$ python3 -q
>>> import numpy as np
>>> import numpy.linalg as la
>>> np.set_printoptions(suppress=True, linewidth=200)
>>> K = np.load("w.npy")
>>> K
array([[-16.7,  -7.3,  42.3,  25.1],
       [-19.2,  -7.6, -12.3, -29.5],
       [-15.9,  -7.1,  40.7,  26.3],
       [-15.3,  -8.6,  39.4,  27.8],
       [-16. ,  -7.3,  42.1,  24.7],
       [-15.7,  -7.1,  42.7,  27.6],
       [-15.3,  -7.1,  40.7,  25.6],
       [ 41.9,  -8.8,  29.3,  -5.9],
       [-18. ,  -7.3, -12.5, -27.4],
       [ 42.3,  -7.7,  30.6,  -4.1],
       [-15.4,  -6. ,  42.5,  26.3],
       [ 40.6,  -6.7,  30.5,  -3.6],
       [ 42.2,  -9.8,  29.1,  -5.4],
       [-15.7,  -8.5,  41.9,  26.4],
       [ 42.7,  -8.3,  30.7,  -7.1],
       [-17.1,  -8. ,  42.1,  26.2],
       [-16. ,  -8.1, -11.4, -28.6],
       [-18.3,  -7.4, -13.4, -27.1],
       [-17.7,  -6.5, -11.9, -27.5],
       [-18.9,  -6.5, -13.1, -28.4],
       [-17.4,  -7.2, -12. , -27.7],
       [ 40.4,  -7.6,  32.5,  -6.6],
       [-12.9,  -7.1,  42.3,  26.3],
       [-17. ,  -7.6,  42.8,  25.8],
       [-15.4,  -8.6,  41.7,  24.9]])
>>> Y = K / np.sqrt((K ** 2).mean(axis=1, keepdims=True))
>>> print(Y[9].round(1))
[ 1.6 -0.3  1.2 -0.2]
>>> la.matrix_rank(K - K.mean(axis=1, keepdims=True))
np.int64(3)
>>> Y = np.c_[K[:, :1] @ np.array([[-4]]), np.array([4, 3, -4, 1, 2, -4, -4, 2, 5, -4, -5, -1, 5, 4, -2, -2, -2, 5, -1, 5, -4, 0, 3, -2, 0])]
>>> Y
array([[  66.8,    4. ],
       [  76.8,    3. ],
       [  63.6,   -4. ],
       [  61.2,    1. ],
       [  64. ,    2. ],
       [  62.8,   -4. ],
       [  61.2,   -4. ],
       [-167.6,    2. ],
       [  72. ,    5. ],
       [-169.2,   -4. ],
       [  61.6,   -5. ],
       [-162.4,   -1. ],
       [-168.8,    5. ],
       [  62.8,    4. ],
       [-170.8,   -2. ],
       [  68.4,   -2. ],
       [  64. ,   -2. ],
       [  73.2,    5. ],
       [  70.8,   -1. ],
       [  75.6,    5. ],
       [  69.6,   -4. ],
       [-161.6,    0. ],
       [  51.6,    3. ],
       [  68. ,   -2. ],
       [  61.6,    0. ]])
>>> print(la.matrix_rank(Y))
2
>>> print(np.round(la.norm(Y - K @ la.lstsq(K, Y)[0], axis=0), 1) + 0)
[ 0.  15.2]
>>> np.round(la.norm(la.qr(K)[0].T @ Y, axis=0) ** 2 / ((Y ** 2).sum(axis=0) + 1e-12), 1)
array([1. , 0.2])
>>> U, s, Vh = la.svd(K)
>>> np.argmax(s[:-1] / (s[1:] + 1e-6)) + 1
np.int64(3)
>>> Y = U[:, :3] @ np.diag(s[:3]) @ Vh[:3]
>>> la.matrix_rank(K, rtol=0.05)
np.int64(3)
>>> np.round(np.abs(K - Y).max(), 1)
np.float64(2.0)
>>> print(round(la.norm(K - Y) / la.norm(K), 1))
0.0
>>> Xc = K - K.mean(axis=0)
>>> U, s, Vh = la.svd(Xc, full_matrices=False)
>>> np.searchsorted(np.cumsum(s ** 2) / (s ** 2).sum(), 0.9) + 1
np.int64(2)
>>> print((np.sign(U[:, 0]) == np.sign(U[0, 0])).astype(int))
[1 0 1 1 1 1 1 0 0 1 1 1 0 1 0 1 0 0 0 0 0 0 1 1 1]
>>> np.round(s ** 2 / (s ** 2).sum(), 1) + 0
array([0.6, 0.4, 0. , 0. ])
>>> np.round(Xc.mean(axis=0), 1) + 0
array([0., 0., 0., 0.])
>>> print(np.abs(Vh[0]).argmax())
3
>>> arr = np.loadtxt("test18.csv", delimiter=",")
>>> print(arr)
[[ 0.8  1.6  1.7 -3.3]
 [-0.7 -1.  -0.8  1.8]
 [-0.9  0.2 -0.1  1.3]
 [ 0.4  0.3  0.7 -0.6]
 [ 1.1  1.2  0.8 -3. ]
 [ 0.5  0.5 -0.1 -1.1]
 [-1.3 -1.5 -1.5  4.6]
 [ 2.   1.6  2.9 -6.4]
 [ 0.8  1.1  0.5 -2. ]
 [ 0.4  0.4 -0.3 -1. ]
 [-0.8 -1.1 -0.9  3.1]
 [-0.9 -0.7 -0.8  1.4]
 [-1.7 -2.3 -1.8  5.5]
 [-0.7 -0.3 -0.6  1.6]
 [-1.7 -1.6 -1.2  4.7]
 [-1.2 -0.5 -0.3  1.6]
 [-0.2 -1.  -0.4  0.5]
 [-0.2  0.1 -0.4  0.8]
 [ 1.1  0.9  1.  -2.4]
 [-0.3 -0.9 -0.5  1.7]
 [ 1.   1.2  0.6 -2.3]
 [-1.3 -0.7 -0.7  2. ]
 [-0.9 -0.6 -0.2  2. ]
 [-1.9 -1.7 -2.1  6.5]
 [ 1.1  0.8  0.4 -3. ]
 [ 0.8  0.6  0.8 -2.1]
 [ 0.7  1.1  0.9 -2.6]
 [ 0.8  0.6  0.6 -1.9]]
>>> rng = np.random.default_rng(288)
>>> Y = arr + rng.integers(-2, 3, (28, 1)) @ rng.integers(-2, 3, (1, 4))
>>> Y.round(1)
array([[-0.2,  1.6,  3.7, -4.3],
       [ 0.3, -1. , -2.8,  2.8],
       [-1.9,  0.2,  1.9,  0.3],
       [-0.6,  0.3,  2.7, -1.6],
       [-0.9,  1.2,  4.8, -5. ],
       [ 2.5,  0.5, -4.1,  0.9],
       [ 0.7, -1.5, -5.5,  6.6],
       [ 4. ,  1.6, -1.1, -4.4],
       [ 1.8,  1.1, -1.5, -1. ],
       [-1.6,  0.4,  3.7, -3. ],
       [ 0.2, -1.1, -2.9,  4.1],
       [-2.9, -0.7,  3.2, -0.6],
       [-1.7, -2.3, -1.8,  5.5],
       [-1.7, -0.3,  1.4,  0.6],
       [ 0.3, -1.6, -5.2,  6.7],
       [-2.2, -0.5,  1.7,  0.6],
       [-1.2, -1. ,  1.6, -0.5],
       [ 0.8,  0.1, -2.4,  1.8],
       [ 3.1,  0.9, -3. , -0.4],
       [-2.3, -0.9,  3.5, -0.3],
       [ 3. ,  1.2, -3.4, -0.3],
       [-1.3, -0.7, -0.7,  2. ],
       [-2.9, -0.6,  3.8,  0. ],
       [-3.9, -1.7,  1.9,  4.5],
       [ 1.1,  0.8,  0.4, -3. ],
       [-0.2,  0.6,  2.8, -3.1],
       [ 0.7,  1.1,  0.9, -2.6],
       [-0.2,  0.6,  2.6, -2.9]])
>>> np.round(Y - arr, 1)
array([[-1.,  0.,  2., -1.],
       [ 1.,  0., -2.,  1.],
       [-1.,  0.,  2., -1.],
       [-1.,  0.,  2., -1.],
       [-2.,  0.,  4., -2.],
       [ 2.,  0., -4.,  2.],
       [ 2.,  0., -4.,  2.],
       [ 2.,  0., -4.,  2.],
       [ 1.,  0., -2.,  1.],
       [-2.,  0.,  4., -2.],
       [ 1.,  0., -2.,  1.],
       [-2.,  0.,  4., -2.],
       [ 0.,  0.,  0.,  0.],
       [-1.,  0.,  2., -1.],
       [ 2.,  0., -4.,  2.],
       [-1.,  0.,  2., -1.],
       [-1.,  0.,  2., -1.],
       [ 1.,  0., -2.,  1.],
       [ 2.,  0., -4.,  2.],
       [-2.,  0.,  4., -2.],
       [ 2.,  0., -4.,  2.],
       [ 0.,  0.,  0.,  0.],
       [-2.,  0.,  4., -2.],
       [-2.,  0.,  4., -2.],
       [ 0.,  0.,  0.,  0.],
       [-1.,  0.,  2., -1.],
       [ 0.,  0.,  0.,  0.],
       [-1.,  0.,  2., -1.]])
